% python3 -q
>>> import numpy as np
>>> from numpy import linalg as LA
>>> np.set_printoptions(precision=2, suppress=True, linewidth=160, legacy="1.25")
>>> mat = np.load("run11.npy")
>>> mat
array([[ 1, -1,  1, -1, -1,  1, -1,  1],
       [ 1, -1,  1, -1,  1, -1,  1, -1],
       [ 1,  1, -1, -1,  1,  1, -1, -1],
       [ 1,  1, -1, -1, -1, -1,  1,  1],
       [ 1, -1, -1,  1, -1,  1,  1, -1],
       [ 1, -1, -1,  1,  1, -1, -1,  1]])
>>> other = np.array([[1, -2], [3, -1], [-3, 1], [2, 2], [1, -1], [3, 3], [3, -3], [3, 1]])
>>> LA.matrix_rank(mat @ other)
2
>>> np.einsum("ik,kj->ij", mat, other)
array([[ -5,   6],
       [ -9, -10],
       [  3,  -2],
       [  7, -10],
       [  5,   0],
       [  1,   0]])
>>> X = np.loadtxt("block2.csv", delimiter=",")
>>> X
array([[0., 0., 0., 0., 1., 0., 0.],
       [0., 0., 0., 1., 0., 0., 0.],
       [0., 0., 0., 0., 0., 1., 0.],
       [1., 0., 0., 0., 0., 0., 0.],
       [0., 0., 0., 0., 0., 0., 1.],
       [0., 0., 1., 0., 0., 0., 0.],
       [0., 1., 0., 0., 0., 0., 0.]])
>>> x0 = np.array([0, -2, 1, 0, 0, 1, -1])
>>> [p for p in range(1, 25) if np.allclose(LA.matrix_power(X, p), np.eye(7))]
[10, 20]
>>> round(LA.norm(x0), 2), round(float(LA.norm(X @ x0)), 2)
(2.65, 2.65)
>>> X.T @ (X @ x0)
array([ 0., -2.,  1.,  0.,  0.,  1., -1.])
>>> LA.inv(X)
array([[0., 0., 0., 1., 0., 0., 0.],
       [0., 0., 0., 0., 0., 0., 1.],
       [0., 0., 0., 0., 0., 1., 0.],
       [0., 1., 0., 0., 0., 0., 0.],
       [1., 0., 0., 0., 0., 0., 0.],
       [0., 0., 1., 0., 0., 0., 0.],
       [0., 0., 0., 0., 1., 0., 0.]])
>>> rng = np.random.default_rng(507)
>>> labels = rng.integers(0, 2, 4)
>>> E = np.triu((labels[:, None] == labels) & (rng.random((4, 4)) < 0.8), 1).astype(int)
>>> E += E.T
>>> E
array([[0, 0, 0, 0],
       [0, 0, 0, 1],
       [0, 0, 0, 1],
       [0, 1, 1, 0]])
>>> np.sort(LA.eigvals(E).real)
array([-1.41,  0.  ,  0.  ,  1.41])
>>> (LA.matrix_power((E != 0) + (E.T != 0) + np.eye(4), 4) > 0).astype(int)
array([[1, 0, 0, 0],
       [0, 1, 1, 1],
       [0, 1, 1, 1],
       [0, 1, 1, 1]])
>>> E @ E
array([[0, 0, 0, 0],
       [0, 1, 1, 0],
       [0, 1, 1, 0],
       [0, 0, 0, 2]])
>>> np.flatnonzero(LA.matrix_power((E != 0) + (E.T != 0) + np.eye(4), 4)[2])
array([1, 2, 3])
>>> A = np.array([[10, 9, 5], [9, 10, 4], [5, 4, 6]])
>>> # symmetric
>>> labels = rng.permutation(3)
>>> labels
array([1, 2, 0])
>>> other = A[labels][:, labels]
>>> np.allclose(other, A)
False
>>> other = A + rng.integers(-2, 3, (3, 1)) @ rng.integers(-2, 3, (1, 3))
>>> other
array([[10,  9,  5],
       [ 7,  9,  2],
       [ 5,  4,  6]])
>>> other - A
array([[ 0,  0,  0],
       [-2, -1, -2],
       [ 0,  0,  0]])
>>> np.abs(other - A).sum(axis=1)
array([0, 5, 0])
>>> U, sig, Vh = LA.svd(other, full_matrices=False)
>>> U.shape, sig.shape, Vh.shape
((3, 3), (3,), (3, 3))
>>> np.abs(U[:, 0]).round(6).argmax()
0
>>> np.allclose(U * sig @ Vh, other)
True
>>> np.allclose(A @ A.T, A.T @ A)
True
>>> (A + A.T) / 2
array([[10.,  9.,  5.],
       [ 9., 10.,  4.],
       [ 5.,  4.,  6.]])
>>> np.allclose(A, A.T)
True
>>> round(LA.det(A), 2)
64.0
>>> (A - A.T) / 2
array([[0., 0., 0.],
       [0., 0., 0.],
       [0., 0., 0.]])
>>> round(np.abs(LA.eigvals(A)).max(), 2)
21.6
>>> np.trace(A)
26
>>> basis = np.array([[0.5, 0.3, -0.5], [1.0, 0.4, 0.2]])
>>> m1 = np.array([[8, -7],
...     [-4, 7],
...     [9, -6],
...     [-1, 3],
...     [9, -8],
...     [5, -6],
...     [-3, 5],
...     [6, -6],
...     [1, -9],
...     [-4, -1],
...     [2, 5],
...     [4, -6],
...     [-2, 7],
...     [8, 6],
...     [-2, 9],
...     [1, 2],
...     [-9, -1],
...     [-8, -5]]) @ basis + 0.02 * rng.normal(size=(18, 3))
>>> m1
array([[-2.98, -0.42, -5.39],
       [ 5.02,  1.6 ,  3.39],
       [-1.49,  0.32, -5.68],
       [ 2.51,  0.91,  1.09],
       [-3.52, -0.51, -6.08],
       [-3.5 , -0.94, -3.7 ],
       [ 3.5 ,  1.11,  2.52],
       [-2.98, -0.59, -4.21],
       [-8.47, -3.29, -2.31],
       [-2.96, -1.55,  1.81],
       [ 6.  ,  2.58,  0.01],
       [-3.99, -1.22, -3.22],
       [ 6.  ,  2.19,  2.42],
       [ 9.99,  4.82, -2.81],
       [ 7.99,  3.02,  2.79],
       [ 2.46,  1.09, -0.13],
       [-5.49, -3.07,  4.29],
       [-9.  , -4.42,  3.  ]])
>>> d = LA.norm(m1[:, None] - m1[None], axis=-1)
>>> d[1].round(6).argsort(kind="stable")[:4]
array([ 1, 12,  6, 14])
>>> d.shape
(18, 18)
>>> d.mean(axis=1).argmax()
13
